>>> import numpy as np
>>> from numpy import linalg as LA
>>> np.set_printoptions(suppress=True, linewidth=160)
>>> u = np.array([0, -2, 0, 1])
>>> r1 = np.array([-5, 3, -9, 8])
>>> mat = u[:, None] + r1[None, :]
>>> mat
array([[ -5,   3,  -9,   8],
       [ -7,   1, -11,   6],
       [ -5,   3,  -9,   8],
       [ -4,   4,  -8,   9]])
>>> LA.cond(mat) > 100
np.True_
>>> [round(float(x), 3) for x in LA.svd(mat, compute_uv=False)[:3]]
[26.897, 4.309, 0.0]
>>> print(np.argsort(-LA.norm(mat, axis=0).round(6), kind="stable")[:3])
[2 3 0]
>>> arr = np.loadtxt("block19.csv", delimiter=",")
>>> arr
array([[-0.001, -4.363,  2.404, -0.436],
       [-4.453, -1.722,  1.43 ,  0.403],
       [-1.986,  2.424,  0.884, -3.794],
       [-1.25 , -2.382, -2.304, -3.53 ],
       [ 2.587, -3.36 ,  1.781,  1.961],
       [-0.649,  0.004, -3.035, -3.92 ],
       [ 0.178,  1.981, -4.353,  1.447],
       [ 0.329, -3.364, -2.501,  2.705],
       [ 1.217,  4.578,  1.413,  0.75 ],
       [ 4.229,  0.906,  1.711, -1.836],
       [-3.985, -2.229,  1.864, -0.822],
       [ 0.886,  2.796,  0.549,  4.012],
       [ 2.766, -1.36 , -3.18 ,  2.321],
       [-1.484, -3.249, -0.871,  3.389],
       [-1.319, -1.942,  4.029, -1.805],
       [ 3.037, -0.04 ,  0.535,  3.936],
       [-3.001, -3.781, -1.236, -0.411],
       [ 3.115, -1.815,  3.37 ,  0.806],
       [-3.67 ,  3.23 , -0.494, -0.923],
       [-3.97 , -0.557, -1.432, -2.623],
       [-1.516,  2.006, -0.039,  4.322],
       [ 3.259, -1.259, -1.368, -3.305]])
>>> d = LA.norm(arr[:, None] - arr[None], axis=-1)
>>> (d + 1e9 * np.eye(22)).round(6).argmin(axis=1)
array([14, 10, 18,  5, 17,  3, 12, 13, 11, 21,  1, 20,  7,  7,  0, 11, 10,  4,  2,  3, 11,  9])
>>> d[:5, :5].round(3)
array([[0.   , 5.334, 7.974, 6.101, 3.72 ],
       [5.334, 0.   , 6.418, 6.333, 7.402],
       [7.974, 6.418, 0.   , 5.82 , 9.396],
       [6.101, 6.333, 5.82 , 0.   , 7.907],
       [3.72 , 7.402, 9.396, 7.907, 0.   ]])
>>> LA.matrix_rank(d ** 2)
np.int64(6)
>>> print(np.flatnonzero(d[6] < d.mean() / 2))
[6]
>>> d.mean(axis=1).argmax()
np.int64(8)
>>> d.shape
(22, 22)
>>> d[6].round(6).argsort(kind="stable")[:4]
array([ 6, 12, 20, 11])
>>> np.round(LA.norm(arr, axis=1), 3)
array([5.001, 5.   , 5.   , 5.001, 5.   , 5.   , 5.   , 5.   , 5.   , 5.   , 5.   , 5.   , 5.   , 5.   , 5.   , 5.   , 5.   , 5.   , 5.   , 5.   , 5.   ,
       5.   ])
>>> print(np.round(LA.norm(arr, 2), 3))
13.687
>>> np.round(LA.norm(arr, "nuc"), 3)
np.float64(46.578)
>>> np.round(LA.norm(arr[2], 1), 3), round(float(LA.norm(arr[2], np.inf)), 3)
(np.float64(9.088), 3.794)
>>> x = np.array([2, 1, 1, 2])
>>> y = arr @ x
>>> b, lr = np.zeros(4), 1 / LA.norm(arr, 2) ** 2
>>> for i in range(6):
...     b -= lr * arr.T @ (arr @ b - y)
...     if i % 2 == 0: print(i, round(LA.norm(arr @ b - y), 3))
... 
0 4.139
2 0.863
4 0.184
>>> b.round(3)
array([2.002, 0.998, 0.992, 1.999])
>>> np.round(LA.cond(arr), 3)
np.float64(1.365)
>>> Ac = (arr - arr.mean(axis=0)) / arr.std(axis=0)
>>> print(np.argwhere(np.abs(Ac) > 2))
[[8 1]]
>>> Ac.std(axis=0)
array([1., 1., 1., 1.])
>>> b = LA.lstsq(np.delete(Ac, 3, axis=1), Ac[:, 3])[0]
>>> print(b.round(3) + 0)
[0.237 0.022 0.   ]
>>> np.abs(b).argmax()
np.int64(0)
>>> K = np.array([[1, 0, 0], [3, 1, 0], [1, 2, 1]])
>>> K
array([[1, 0, 0],
       [3, 1, 0],
       [1, 2, 1]])
>>> left, sv, vt = LA.svd(K)
>>> np.argmax(sv[:-1] / (sv[1:] + 1e-6)) + 1
np.int64(2)
>>> A2 = left[:, :2] @ np.diag(sv[:2]) @ vt[:2]
>>> LA.matrix_rank(K, rtol=0.05)
np.int64(2)
>>> print(round(LA.norm(K - A2) / LA.norm(K), 3))
0.038
>>> np.round(np.abs(K - A2).max(), 3)
np.float64(0.125)
>>> print(round(LA.norm(K - A2, 2), 3), round(float(sv[2]), 3))
0.157 0.157
>>> LA.matrix_rank(A2)
np.int64(2)
>>> A2 = LA.inv(K)
>>> np.round(K @ A2, 3) + 0
array([[1., 0., 0.],
       [0., 1., 0.],
       [0., 0., 1.]])
>>> np.round(LA.inv(A2), 3) + 0
array([[1., 0., 0.],
       [3., 1., 0.],
       [1., 2., 1.]])
>>> np.round(LA.det(K) * A2, 3) + 0
array([[ 1.,  0.,  0.],
       [-3.,  1.,  0.],
       [ 5., -2.,  1.]])
>>> print(np.round(LA.det(K) * LA.det(A2), 3))
1.0
>>> proj = np.triu(np.array([[2, 3, 6], [2, 6, 9], [0, 3, 7]]), 1) + np.eye(3)
>>> A2 = proj @ K @ LA.inv(proj)
>>> np.round(LA.det(A2), 3)
np.float64(1.0)
>>> print(np.round(np.poly(A2), 3))
[ 1. -3.  3. -1.]
>>> print(proj @ K - K @ proj)
[[ 15.  12.   0.]
 [  9.   9. -18.]
 [  0.  -3. -24.]]
>>> np.trace(A2), np.trace(K)
(np.float64(3.0), np.int64(3))
>>> W0 = np.loadtxt("arr.csv", delimiter=",")
>>> W0
array([[-19.243, -20.967, -29.357,  -0.763],
       [-18.777, -19.337, -29.909,   0.813],
       [-21.491, -18.32 , -31.279,   0.438],
       [-19.664, -19.581, -30.503,   0.299],
       [-19.244, -19.667, -30.674,   0.502],
       [-18.393, -21.388, -29.311,  -1.897],
       [-20.456, -20.148, -30.273,   1.338],
       [-19.028, -20.924, -30.95 ,  -1.394],
       [-21.02 , -20.79 , -28.58 ,  -0.124],
       [-19.725, -19.47 , -29.732,   1.587],
       [-19.163, -18.529, -28.41 ,   0.94 ],
       [-18.347, -21.023, -29.877,  -1.433]])
>>> W2 = W0[[5, 8]].astype(float)
>>> for _ in range(5):
...     z = LA.norm(W0[:, None] - W2, axis=-1).argmin(axis=1)
...     W2 = np.array([W0[z == j].mean(axis=0) for j in range(2)])
... 
>>> z
array([0, 1, 1, 1, 1, 0, 1, 0, 1, 1, 1, 0])
>>> np.round(W2[1] - W2[0], 3)
array([-1.19 ,  1.595, -0.046,  2.096])
>>> np.abs(W2[1] - W2[0]).argmax()
np.int64(3)
>>> print(np.bincount(z))
[4 8]
